% ipython --no-banner

In [1]: import numpy as np

In [2]: import numpy.linalg as la

In [3]: np.set_printoptions(precision=2, suppress=True, linewidth=100)

In [4]: def rd(a):
   ...:     return np.round(a, 2) + 0
   ...: 

In [5]: W0 = np.loadtxt("run9.csv", delimiter=",")

In [6]: W0
Out[6]: 
array([[ -4.,  -1.,   3.,   3.,  -2.,  -1.,   1.,  -3.,  -5.,   0.,   0.,   0.],
       [  4.,  -4.,  -2.,   3.,   2.,  -4.,  -3.,   2.,  -3.,   0.,   3.,   2.],
       [-10.,  -3.,   1.,  -4.,  -5.,  -1.,  -2.,  -2.,   5.,   3.,   3.,  -3.],
       [ 10.,  -3.,  -1.,  -5.,   5.,  -2.,  -2.,  -4.,  -5.,   0.,   0.,  -3.],
       [  0.,   1.,   4.,   5.,   0.,   5.,   0.,   5.,   5.,   1.,   3.,  -3.],
       [ -8.,  -1.,   2.,   5.,  -4.,  -4.,  -5.,  -1.,  -3.,  -5.,   2.,  -4.],
       [  8.,  -2.,   3.,   4.,   4.,   2.,  -1.,   5.,   5.,   0.,   5.,  -3.],
       [ -6.,  -4.,   3.,  -2.,  -3.,  -5.,   1.,   3.,   1.,  -4.,   1.,   4.]])

In [7]: W1 = np.array([[-4, -2, 2, -7, -8],
   ...:     [-3, -7, -3, -5, -9],
   ...:     [-8, -4, 0, 4, -4],
   ...:     [0, 2, 0, -5, -4],
   ...:     [-2, 1, -3, 6, -6],
   ...:     [2, -3, -8, -3, -8],
   ...:     [3, -9, 2, -4, 9],
   ...:     [-6, 2, -8, 1, -6],
   ...:     [-8, 1, -6, 6, 2],
   ...:     [2, 2, 9, -8, -2],
   ...:     [-7, -6, -3, 6, -6],
   ...:     [4, -2, -7, -2, 0]])

In [8]: beta = np.array([4, -2, 2, -8, 6])

In [9]: act = np.maximum(W0 @ W1 + beta, 0)

In [10]: act
Out[10]: 
array([[ 62.,   0.,  67.,   0.,  60.],
       [  0.,  52.,  21.,   0.,   0.],
       [  0.,  38.,  35., 110., 143.],
       [ 13.,  15., 111.,   0.,   0.],
       [  0.,   0.,   0.,  14.,   0.],
       [  0.,  57.,  26.,  85.,  60.],
       [  0.,   0.,   0.,  31.,   0.],
       [  0.,  10.,   0., 108., 139.]])

In [11]: basis = np.array([[4, 2], [0, 1], [0, 0], [1, 5], [2, 2]])

In [12]: act @ basis
Out[12]: 
array([[368., 244.],
       [  0.,  52.],
       [396., 874.],
       [ 52.,  41.],
       [ 14.,  70.],
       [205., 602.],
       [ 31., 155.],
       [386., 828.]])

In [13]: W1 @ basis
Out[13]: 
array([[-39, -61],
       [-35, -56],
       [-36,  -8],
       [-13, -31],
       [-14,  15],
       [-11, -30],
       [ 26,  -5],
       [-35, -17],
       [-22,  19],
       [ -4, -38],
       [-34,  -2],
       [ 14,  -4]])

In [14]: r0, g = W0[2], W0[3]

In [15]: r0 @ r0
Out[15]: np.float64(212.0)

In [16]: pr = (r0 @ g) / (r0 @ r0) * r0

In [17]: rd(la.norm(r0 + g) ** 2 + la.norm(r0 - g) ** 2)
Out[17]: np.float64(860.0)

In [18]: np.outer(r0, g)
Out[18]: 
array([[-100.,   30.,   10.,   50.,  -50.,   20.,   20.,   40.,   50.,   -0.,   -0.,   30.],
       [ -30.,    9.,    3.,   15.,  -15.,    6.,    6.,   12.,   15.,   -0.,   -0.,    9.],
       [  10.,   -3.,   -1.,   -5.,    5.,   -2.,   -2.,   -4.,   -5.,    0.,    0.,   -3.],
       [ -40.,   12.,    4.,   20.,  -20.,    8.,    8.,   16.,   20.,   -0.,   -0.,   12.],
       [ -50.,   15.,    5.,   25.,  -25.,   10.,   10.,   20.,   25.,   -0.,   -0.,   15.],
       [ -10.,    3.,    1.,    5.,   -5.,    2.,    2.,    4.,    5.,   -0.,   -0.,    3.],
       [ -20.,    6.,    2.,   10.,  -10.,    4.,    4.,    8.,   10.,   -0.,   -0.,    6.],
       [ -20.,    6.,    2.,   10.,  -10.,    4.,    4.,    8.,   10.,   -0.,   -0.,    6.],
       [  50.,  -15.,   -5.,  -25.,   25.,  -10.,  -10.,  -20.,  -25.,    0.,    0.,  -15.],
       [  30.,   -9.,   -3.,  -15.,   15.,   -6.,   -6.,  -12.,  -15.,    0.,    0.,   -9.],
       [  30.,   -9.,   -3.,  -15.,   15.,   -6.,   -6.,  -12.,  -15.,    0.,    0.,   -9.],
       [ -30.,    9.,    3.,   15.,  -15.,    6.,    6.,   12.,   15.,   -0.,   -0.,    9.]])

In [19]: rd(g - pr)
Out[19]: array([ 5.33, -4.4 , -0.53, -6.87,  2.67, -2.47, -2.93, -4.93, -2.67,  1.4 ,  1.4 , -4.4 ])

In [20]: la.matrix_rank(np.outer(r0, g))
Out[20]: np.int64(1)

In [21]: def softmax(z):
    ...:     e = np.exp(z - z.max(axis=-1, keepdims=True))
    ...:     return e / e.sum(axis=-1, keepdims=True)
    ...: 

In [22]: rd(softmax(10 * W0[2]))
Out[22]: array([0., 0., 0., 0., 0., 0., 0., 0., 1., 0., 0., 0.])

In [23]: rd(softmax(W0).sum(axis=1))
Out[23]: array([1., 1., 1., 1., 1., 1., 1., 1.])

In [24]: att = W0 @ W0.T / np.sqrt(12)

In [25]: rd(softmax(att + np.triu(np.full(att.shape, -np.inf), 1)))
Out[25]: 
array([[1., 0., 0., 0., 0., 0., 0., 0.],
       [0., 1., 0., 0., 0., 0., 0., 0.],
       [0., 0., 1., 0., 0., 0., 0., 0.],
       [0., 0., 0., 1., 0., 0., 0., 0.],
       [0., 0., 0., 0., 1., 0., 0., 0.],
       [0., 0., 0., 0., 0., 1., 0., 0.],
       [0., 0., 0., 0., 0., 0., 1., 0.],
       [0., 0., 0., 0., 0., 0., 0., 1.]])

In [26]: rd(softmax(att)[2] @ W0)
Out[26]: array([-10.,  -3.,   1.,  -4.,  -5.,  -1.,  -2.,  -2.,   5.,   3.,   3.,  -3.])

In [27]: softmax(att).round(6).argmax(axis=1)
Out[27]: array([5, 1, 2, 3, 4, 5, 6, 7])

In [28]: M2 = W0 / np.sqrt((W0 ** 2).mean(axis=1, keepdims=True))

In [29]: la.matrix_rank(M2) == la.matrix_rank(W0)
Out[29]: np.True_

In [30]: mat = np.load("data.npy")

In [31]: mat
Out[31]: 
array([[ -1.,  12., -14.,   5.],
       [ -6.,  26., -28.,  10.],
       [ -6.,  30., -37.,  15.],
       [ -6.,  30., -38.,  16.]])

In [32]: r0 = np.array([3, 2, 3, 1])

In [33]: M2 = mat + np.outer(r0, np.eye(4)[3])

In [34]: la.matrix_rank(M2 - mat)
Out[34]: np.int64(1)

In [35]: M2
Out[35]: 
array([[ -1.,  12., -14.,   8.],
       [ -6.,  26., -28.,  12.],
       [ -6.,  30., -37.,  18.],
       [ -6.,  30., -38.,  17.]])

In [36]: [round(float(x), 2) for x in la.svd(M2, compute_uv=False)[:3]]
Out[36]: [85.61, 3.34, 1.8]

In [37]: round(np.log10(la.cond(M2)))
Out[37]: 2

In [38]: la.matrix_rank(M2, rtol=0.1)
Out[38]: np.int64(1)

In [39]: rng = np.random.default_rng(205)

In [40]: lab = rng.permutation(4)

In [41]: M2 = mat[:, lab] * rng.choice([-1, 1], 4)

In [42]: M2
Out[42]: 
array([[  5., -14.,   1., -12.],
       [ 10., -28.,   6., -26.],
       [ 15., -37.,   6., -30.],
       [ 16., -38.,   6., -30.]])

In [43]: U, _, Vh = la.svd(mat.T @ M2)

In [44]: rd(U @ Vh)
Out[44]: 
array([[ 0.,  0., -1.,  0.],
       [ 0.,  0.,  0., -1.],
       [ 0.,  1.,  0.,  0.],
       [ 1.,  0.,  0.,  0.]])

In [45]: rd(la.lstsq(mat, M2)[0])
Out[45]: 
array([[ 0.,  0., -1.,  0.],
       [ 0.,  0.,  0., -1.],
       [ 0.,  1.,  0.,  0.],
       [ 1.,  0.,  0.,  0.]])

In [46]: O, r_ = la.qr(mat)

In [47]: np.trace(O @ O.T)
Out[47]: np.float64(4.0)

In [48]: rd(r_)
Out[48]: 
array([[ 10.44, -50.57,  60.53, -24.04],
       [  0.  ,   7.9 , -10.71,   4.32],
       [  0.  ,   0.  ,   3.72,  -3.05],
       [  0.  ,   0.  ,   0.  ,   0.13]])

In [49]: np.allclose(r_.T @ r_, mat.T @ mat)
Out[49]: True

In [50]: rd(O @ r_)
Out[50]: 
array([[ -1.,  12., -14.,   5.],
       [ -6.,  26., -28.,  10.],
       [ -6.,  30., -37.,  15.],
       [ -6.,  30., -38.,  16.]])

In [51]: F = np.loadtxt("out15.csv", delimiter=",")

In [52]: F
Out[52]: 
array([[0., 2., 0., 0., 1., 0., 0., 0., 2., 0., 0., 0., 2., 0.],
       [0., 2., 0., 0., 2., 0., 0., 0., 2., 2., 0., 0., 2., 0.],
       [0., 0., 1., 1., 0., 0., 2., 1., 0., 0., 0., 2., 0., 0.],
       [0., 0., 1., 1., 0., 0., 2., 1., 0., 0., 0., 1., 0., 1.],
       [1., 0., 0., 0., 2., 0., 0., 0., 1., 2., 0., 0., 1., 0.],
       [0., 0., 0., 0., 0., 2., 0., 0., 0., 0., 0., 0., 0., 0.],
       [0., 0., 0., 1., 0., 0., 0., 1., 0., 0., 0., 0., 0., 0.],
       [0., 0., 2., 0., 0., 0., 0., 2., 0., 0., 0., 2., 0., 0.],
       [0., 2., 0., 0., 0., 0., 0., 0., 0., 2., 0., 0., 0., 0.],
       [0., 0., 0., 0., 2., 0., 0., 0., 1., 2., 0., 0., 0., 0.],
       [0., 0., 0., 0., 0., 0., 0., 0., 0., 0., 0., 0., 0., 0.],
       [0., 0., 1., 0., 0., 0., 2., 2., 0., 0., 0., 1., 0., 2.],
       [2., 2., 0., 0., 0., 0., 0., 0., 1., 1., 0., 0., 1., 0.],
       [0., 0., 0., 0., 0., 0., 2., 0., 0., 0., 0., 0., 0., 2.]])

In [53]: U, s, Vh = la.svd(F)

In [54]: rd(s)
Out[54]: array([7.18, 6.32, 3.28, 3.19, 2.54, 2.  , 1.88, 1.83, 1.3 , 0.55, 0.46, 0.17, 0.07, 0.  ])

In [55]: M2 = U[:, :13] @ np.diag(s[:13]) @ Vh[:13]

In [56]: rd(la.norm(F - M2, 2)), rd(s[13])
Out[56]: (np.float64(0.0), np.float64(0.0))

In [57]: rd(la.norm(F - M2) / la.norm(F))
Out[57]: np.float64(0.0)
